$ python -q
>>> import numpy as np
>>> import numpy.linalg as la
>>> np.set_printoptions(precision=3, suppress=True, linewidth=100)
>>> X = np.load("arr.npy")
>>> X
array([[1., 0., 0.],
       [0., 1., 0.],
       [0., 0., 1.]])
>>> # 3 blocks once reordered
>>> vals, vecs = la.eig(X)
>>> vals
array([1., 1., 1.])
>>> X @ vecs[:, 0] - vals[0] * vecs[:, 0]
array([0., 0., 0.])
>>> B = np.array([[0, 2, 1], [1, 1, 3]])
>>> Z = np.kron(B, X)
>>> la.matrix_rank(Z)
np.int64(6)
>>> round(la.norm(Z, 2), 3), np.round(la.norm(B, 2) * la.norm(X, 2), 3)
(np.float64(3.719), np.float64(3.719))
>>> Z
array([[0., 0., 0., 2., 0., 0., 1., 0., 0.],
       [0., 0., 0., 0., 2., 0., 0., 1., 0.],
       [0., 0., 0., 0., 0., 2., 0., 0., 1.],
       [1., 0., 0., 1., 0., 0., 3., 0., 0.],
       [0., 1., 0., 0., 1., 0., 0., 3., 0.],
       [0., 0., 1., 0., 0., 1., 0., 0., 3.]])
>>> Z.shape
(6, 9)
>>> Uu, s, VT = la.svd(Z, full_matrices=False)
>>> np.allclose(Uu * s @ VT, Z)
True
>>> np.round(Uu.T @ Z @ VT.T, 3) + 0
array([[3.719, 0.   , 0.   , 0.   , 0.   , 0.   ],
       [0.   , 3.719, 0.   , 0.   , 0.   , 0.   ],
       [0.   , 0.   , 3.719, 0.   , 0.   , 0.   ],
       [0.   , 0.   , 0.   , 1.473, 0.   , 0.   ],
       [0.   , 0.   , 0.   , 0.   , 1.473, 0.   ],
       [0.   , 0.   , 0.   , 0.   , 0.   , 1.473]])
>>> (s > 1e-8).sum()
np.int64(6)
>>> s
array([3.719, 3.719, 3.719, 1.473, 1.473, 1.473])
>>> np.cumsum(s ** 2) / np.sum(s ** 2)
array([0.288, 0.576, 0.864, 0.91 , 0.955, 1.   ])
>>> np.round(Uu.T @ Uu, 3) + 0
array([[1., 0., 0., 0., 0., 0.],
       [0., 1., 0., 0., 0., 0.],
       [0., 0., 1., 0., 0., 0.],
       [0., 0., 0., 1., 0., 0.],
       [0., 0., 0., 0., 1., 0.],
       [0., 0., 0., 0., 0., 1.]])
>>> x = np.array([-2, -2, -1])
>>> 3 - la.matrix_rank(X - np.eye(3), tol=1e-8)
np.int64(3)
>>> low = la.cholesky(X)
>>> np.diag(low) ** 2
array([1., 1., 1.])
>>> la.eigvalsh(X).min() > 0
np.True_
>>> A = np.load("data.npy")
>>> A
array([[-1.   ,  1.5  , -0.5  ,  0.   , -0.2  ,  0.7  , -1.6  , -0.5  ,  0.2  ,  1.6  ],
       [ 0.   , -0.4  , -0.4  , -2.8  ,  2.3  ,  0.   ,  0.1  , -0.8  , -0.9  ,  0.3  ],
       [-1.5  ,  1.   ,  1.6  ,  0.   ,  0.   ,  0.3  ,  0.7  , -0.3  ,  1.6  ,  1.3  ],
       [-0.1  ,  0.6  ,  0.9  , -0.2  , -1.4  ,  1.4  , -0.8  , -0.3  ,  0.8  , -0.9  ],
       [-0.2  , -1.   ,  0.3  , -0.1  ,  0.7  ,  0.7  , -0.1  ,  1.5  ,  1.1  ,  0.7  ],
       [-0.6  , -0.1  ,  0.1  ,  0.4  , -0.1  , -1.   ,  1.5  ,  0.3  , -0.3  ,  0.3  ],
       [-0.593, -0.12 ,  0.084,  0.419, -0.063, -0.953,  1.548,  0.278, -0.34 ,  0.331],
       [-1.2  , -0.1  , -0.7  ,  0.4  ,  0.   , -2.   , -1.3  ,  1.1  ,  0.5  ,  0.5  ],
       [ 0.   , -0.2  ,  0.4  , -1.1  ,  0.3  , -1.8  ,  0.2  ,  1.2  ,  1.7  , -0.2  ]])
>>> Uu, s, VT = la.svd(A)
>>> np.argmax(s[:-1] / (s[1:] + 1e-6)) + 1
np.int64(8)
>>> s
array([4.36 , 4.251, 3.709, 3.204, 2.961, 2.094, 0.882, 0.648, 0.009])
>>> B = Uu[:, :8] @ np.diag(s[:8]) @ VT[:8]
>>> la.matrix_rank(A, rtol=0.05)
np.int64(8)
>>> round(float(la.norm(A - B) / la.norm(A)), 3)
0.001
>>> np.round(np.abs(A - B).max(), 3)
np.float64(0.004)
>>> round(float(la.norm(A - B, 2)), 3), round(float(s[8]), 3)
(0.009, 0.009)
